>>> import numpy as np
>>> np.set_printoptions(suppress=True, linewidth=100)
>>> Q, _ = np.linalg.qr(np.array([[-0.3, -1.3, 1.1, -2.0, -1.2, 1.7],
...     [0.8, 1.6, 2.4, -1.0, -0.5, 1.9],
...     [-0.7, -1.5, -1.0, 0.6, -0.7, -0.7],
...     [-0.2, -0.9, 0.7, -0.8, 1.7, 0.9],
...     [0.9, 0.8, -0.6, 0.5, -0.8, 0.3],
...     [0.5, 1.0, 1.3, 0.2, 0.3, 1.1]]))
>>> ev = np.array([-2, -2, 0, 0, 2, 2])
>>> E = Q @ np.diag(ev) @ Q.T
>>> E.round(2)
array([[-0.35,  0.18, -0.31, -1.24, -0.5 ,  0.67],
       [ 0.18,  0.19,  1.21,  0.16, -0.33, -1.03],
       [-0.31,  1.21,  0.27, -0.85,  0.42, -0.05],
       [-1.24,  0.16, -0.85,  0.84, -0.46, -0.23],
       [-0.5 , -0.33,  0.42, -0.46, -1.46, -0.35],
       [ 0.67, -1.03, -0.05, -0.23, -0.35,  0.51]])
>>> ev, evecs = np.linalg.eigh(E)
>>> vec = np.array([5, 2, 1, 9, 7, 7])
>>> round(float(vec @ E @ vec / (vec @ vec)), 2), np.round(ev[0], 2), round(ev[-1], 2)
(-1.17, np.float64(-2.0), np.float64(2.0))
>>> np.round(np.abs(E).sum(axis=1).max(), 2), np.round(np.abs(ev).max(), 2)
(np.float64(3.79), np.float64(2.0))
>>> print(np.round(vec @ E @ vec, 2))
-245.09
>>> rank = np.linalg.matrix_rank(E)
>>> rank
np.int64(4)
>>> ns = np.linalg.svd(E)[2][rank:].T
>>> print(ns.shape)
(6, 2)
>>> [int(np.linalg.matrix_rank(E[:, :j + 1])) for j in range(6)]
[1, 2, 3, 4, 4, 4]
>>> print(np.round(E @ ns, 2) + 0)
[[0. 0.]
 [0. 0.]
 [0. 0.]
 [0. 0.]
 [0. 0.]
 [0. 0.]]
>>> [int(np.linalg.matrix_rank(np.delete(E, i, axis=0))) for i in range(6)]
[4, 4, 4, 4, 4, 4]
>>> vec = np.array([1, 4, 2, 3, 1, 4])
>>> np.sign((E @ vec).round(6))
array([-1., -1.,  1., -1., -1., -1.])
>>> np.round(E @ np.eye(6)[0], 2)
array([-0.35,  0.18, -0.31, -1.24, -0.5 ,  0.67])
>>> np.round(E @ np.ones(6), 2)
array([-1.55,  0.39,  0.68, -1.79, -2.69, -0.48])
>>> np.round((E * vec).sum(axis=1), 2)
array([-1.8 , -0.6 ,  2.73, -1.17, -5.23, -2.55])
>>> np.round(np.linalg.norm(E[3] - E[5]), 2)
np.float64(2.73)
>>> round(float(np.linalg.norm(E, 1)), 2), round(float(np.linalg.norm(E, np.inf)), 2)
(3.79, 3.79)
>>> np.round(np.linalg.norm(E[3], 1), 2), round(np.linalg.norm(E[3], np.inf), 2)
(np.float64(3.79), np.float64(1.24))
>>> np.round(np.linalg.norm(E, axis=1), 2)
array([1.58, 1.66, 1.6 , 1.81, 1.73, 1.4 ])
>>> Uu, sv, vt = np.linalg.svd(E, full_matrices=False)
>>> np.sqrt((sv ** 2).sum()), np.round(np.linalg.norm(E), 2)
(np.float64(4.0), np.float64(4.0))
>>> sv.round(2) + 0
array([2., 2., 2., 2., 0., 0.])
>>> print((sv > 1e-8).sum())
4
>>> np.round(sv / sv[0], 2) + 0
array([1., 1., 1., 1., 0., 0.])
>>> F = np.load("run5.npy")
>>> F
array([[  3.,   0.,  -2.,   0.],
       [  2.,   1.,  -4.,   2.],
       [  8.,   4., -11.,   4.],
       [  8.,   4., -10.,   3.]])
>>> vec = np.array([9, 9, 9, 1])
>>> target = F @ vec
>>> target
array([ 9., -7., 13., 21.])
>>> print(np.round(np.linalg.solve(F.T, F[3]), 2))
[ 0. -0.  0.  1.]
>>> np.round(np.linalg.solve(F, target), 2)
array([9., 9., 9., 1.])
>>> print(np.round(np.linalg.solve(F, F[:, 1]), 2))
[ 0.  1. -0. -0.]
>>> print(np.round(np.poly(F), 2))
[ 1.  4.  2. -4. -3.]
>>> np.einsum("ij,ji->", F, F)
np.float64(12.0)
>>> np.kron(np.eye(2, dtype=int), F)
array([[  3.,   0.,  -2.,   0.,   0.,   0.,  -0.,   0.],
       [  2.,   1.,  -4.,   2.,   0.,   0.,  -0.,   0.],
       [  8.,   4., -11.,   4.,   0.,   0.,  -0.,   0.],
       [  8.,   4., -10.,   3.,   0.,   0.,  -0.,   0.],
       [  0.,   0.,  -0.,   0.,   3.,   0.,  -2.,   0.],
       [  0.,   0.,  -0.,   0.,   2.,   1.,  -4.,   2.],
       [  0.,   0.,  -0.,   0.,   8.,   4., -11.,   4.],
       [  0.,   0.,  -0.,   0.,   8.,   4., -10.,   3.]])
>>> print(round(float(np.linalg.det(F.T)), 2))
-3.0
>>> print(np.round(np.linalg.eigvals(F).sum().real, 2))
-4.0
>>> np.einsum("ii->", F)
np.float64(-4.0)
>>> np.round(np.linalg.eigvals(F), 2)
array([-3.,  1., -1., -1.])
>>> round(np.linalg.det(2 * F), 2), round(float(np.linalg.det(F)), 2)
(np.float64(-48.0), -3.0)
>>> def softmax(z):
...     e = np.exp(z - z.max(axis=-1, keepdims=True))
...     return e / e.sum(axis=-1, keepdims=True)
... 
>>> np.round(softmax(10 * F[3]), 2) + 0
array([1., 0., 0., 0.])
>>> np.round(softmax(F).sum(axis=1), 2)
array([1., 1., 1., 1.])
>>> S = F @ F.T / np.sqrt(4)
>>> np.round(softmax(S)[3] @ F, 2)
array([  8.,   4., -11.,   4.])
>>> np.round(softmax(S + np.triu(np.full(S.shape, -np.inf), 1)), 2) + 0
array([[1., 0., 0., 0.],
       [0., 1., 0., 0.],
       [0., 0., 1., 0.],
       [0., 0., 1., 0.]])
>>> softmax(S).round(6).argmax(axis=1)
array([2, 2, 2, 2])
>>> Uu, sv, vt = np.linalg.svd(F)
>>> sv.round(2)
array([20.95,  2.03,  0.9 ,  0.08])
>>> Y = Uu[:, :3] @ np.diag(sv[:3]) @ vt[:3]
>>> round(float(np.linalg.norm(F - Y) / np.linalg.norm(F)), 2)
0.0
>>> round(float(np.linalg.norm(F - Y, 2)), 2), round(sv[3], 2)
(0.08, np.float64(0.08))
>>> J = np.array([[-16.0, -8.0, 5.0, -1.0],
...     [28.0, 14.0, -10.0, 2.0],
...     [2.0, 0.0, -3.0, 1.0],
...     [28.0, 16.0, -10.0, 0.0]])
>>> hat = np.triu(np.array([[3, 3, -3, 0], [-1, 1, 1, -3], [-1, 0, -1, -1], [3, 2, -3, -2]]), 1) + np.eye(4)
>>> Y = hat @ J @ np.linalg.inv(hat)
>>> np.trace(Y), np.trace(J)
(np.float64(-5.0), np.float64(-5.0))
>>> hat @ J - J @ hat
array([[  78.,   90.,  -61.,  -16.],
       [ -82., -132.,   97.,   33.],
       [ -28.,  -22.,   16.,   -3.],
       [   0.,  -84.,   68.,   38.]])
>>> np.round(np.poly(Y), 2)
array([  1.,   5.,   2., -20., -24.])
>>> np.linalg.matrix_rank(Y)
np.int64(4)
>>> f = np.array([0, -1, 1, 2])
>>> Y = J + np.outer(f, np.eye(4)[0])
>>> np.linalg.matrix_rank(Y - J)
np.int64(1)
>>> print(np.linalg.matrix_rank(np.linalg.inv(Y) - np.linalg.inv(J), tol=1e-8))
1
>>> Y = np.array([[4, 3, 0, 5, 3, 5, 3, 5, 0, 5],
...     [2, 3, 2, 3, 5, 1, 1, 4, 1, 1],
...     [3, 1, 4, 0, 5, 1, 4, 1, 3, 5],
...     [2, 4, 4, 1, 5, 5, 1, 2, 5, 4]])
>>> feats = Y.T @ Y
>>> feats
array([[33, 29, 24, 28, 47, 35, 28, 35, 21, 45],
       [29, 35, 26, 28, 49, 39, 20, 36, 26, 39],
       [24, 26, 36, 10, 50, 26, 22, 20, 34, 38],
       [28, 28, 10, 35, 35, 33, 19, 39,  8, 32],
       [47, 49, 50, 35, 84, 50, 39, 50, 45, 65],
       [35, 39, 26, 33, 50, 52, 25, 40, 29, 51],
       [28, 20, 22, 19, 39, 25, 27, 25, 18, 40],
       [35, 36, 20, 39, 50, 40, 25, 46, 17, 42],
       [21, 26, 34,  8, 45, 29, 18, 17, 35, 36],
       [45, 39, 38, 32, 65, 51, 40, 42, 36, 67]])
>>> ev, evecs = np.linalg.eigh(feats)
>>> vec = np.array([0, 1, -1, 3, -1, 3, 1, 1, 2, 2])
>>> print(np.round(np.linalg.eigvalsh(feats[1:, 1:]), 2) + 0)
[  0.     0.     0.     0.     0.    15.91  18.23  50.9  331.96]
>>> np.abs(feats).sum(axis=1).max(), round(np.abs(ev).max(), 2)
(np.int64(514), np.float64(362.44))
>>> (np.sign(evecs[:, -1].round(6)) == np.sign(evecs[0, -1].round(6))).astype(int)
array([1, 1, 1, 1, 1, 1, 1, 1, 1, 1])
>>> vec @ feats @ vec
np.int64(4005)
>>> Y = feats / np.sqrt((feats ** 2).mean(axis=1, keepdims=True))
>>> np.linalg.matrix_rank(feats - feats.mean(axis=1, keepdims=True))
np.int64(4)
>>> np.round(np.linalg.norm(Y, axis=1), 2)
array([3.16, 3.16, 3.16, 3.16, 3.16, 3.16, 3.16, 3.16, 3.16, 3.16])
>>> np.linalg.matrix_rank(Y) == np.linalg.matrix_rank(feats)
np.True_
>>> Y[7].round(2)
array([0.96, 0.99, 0.55, 1.07, 1.37, 1.1 , 0.68, 1.26, 0.47, 1.15])
>>> feats.sum(axis=1)
array([325, 327, 286, 267, 514, 380, 263, 350, 269, 455])
>>> feats.shape
(10, 10)
>>> Uu, sv, vt = np.linalg.svd(feats)
>>> evecs = vt[:(sv > 1e-8).sum()]
>>> rng = np.random.default_rng(900305)
>>> vec = feats[4] + 2 * feats[8] + rng.integers(2) * np.eye(10)[5]
>>> vec
array([ 89., 101., 118.,  51., 174., 109.,  75.,  84., 115., 137.])
>>> np.round(np.diag(evecs.T @ evecs), 2)
array([0.18, 0.27, 0.32, 0.35, 0.53, 0.67, 0.4 , 0.37, 0.4 , 0.52])
>>> np.linalg.matrix_rank(np.vstack([feats, vec]))
np.int64(5)
>>> t3 = np.stack([feats, 3 * feats, feats[::-1]])
>>> np.round(np.linalg.norm(t3, axis=(1, 2)), 2)
array([ 366.99, 1100.98,  366.99])
>>> m1 = np.loadtxt("test9.csv", delimiter=",")
>>> print(m1.round(2))
[[ 0.07 -0.02 -0.07  0.21  0.12  0.02]
 [-0.02  0.01  0.02 -0.07 -0.04 -0.01]
 [-0.07  0.02  0.07 -0.21 -0.12 -0.02]
 [ 0.21 -0.07 -0.21  0.64  0.36  0.07]
 [ 0.12 -0.04 -0.12  0.36  0.2   0.04]
 [ 0.02 -0.01 -0.02  0.07  0.04  0.01]]
>>> th = np.radians(30)
>>> Rm = np.eye(6)
>>> Rm[5, 5] = Rm[2, 2] = np.cos(th)
>>> Rm[5, 2], Rm[2, 5] = -np.sin(th), np.sin(th)
>>> Rm.round(2)
array([[ 1.  ,  0.  ,  0.  ,  0.  ,  0.  ,  0.  ],
       [ 0.  ,  1.  ,  0.  ,  0.  ,  0.  ,  0.  ],
       [ 0.  ,  0.  ,  0.87,  0.  ,  0.  ,  0.5 ],
       [ 0.  ,  0.  ,  0.  ,  1.  ,  0.  ,  0.  ],
       [ 0.  ,  0.  ,  0.  ,  0.  ,  1.  ,  0.  ],
       [ 0.  ,  0.  , -0.5 ,  0.  ,  0.  ,  0.87]])
>>> Y = m1 @ Rm.T
>>> np.round(np.linalg.svd(m1, compute_uv=False), 2) + 0, np.round(np.linalg.svd(Y, compute_uv=False), 2) + 0
(array([1., 0., 0., 0., 0., 0.]), array([1., 0., 0., 0., 0., 0.]))
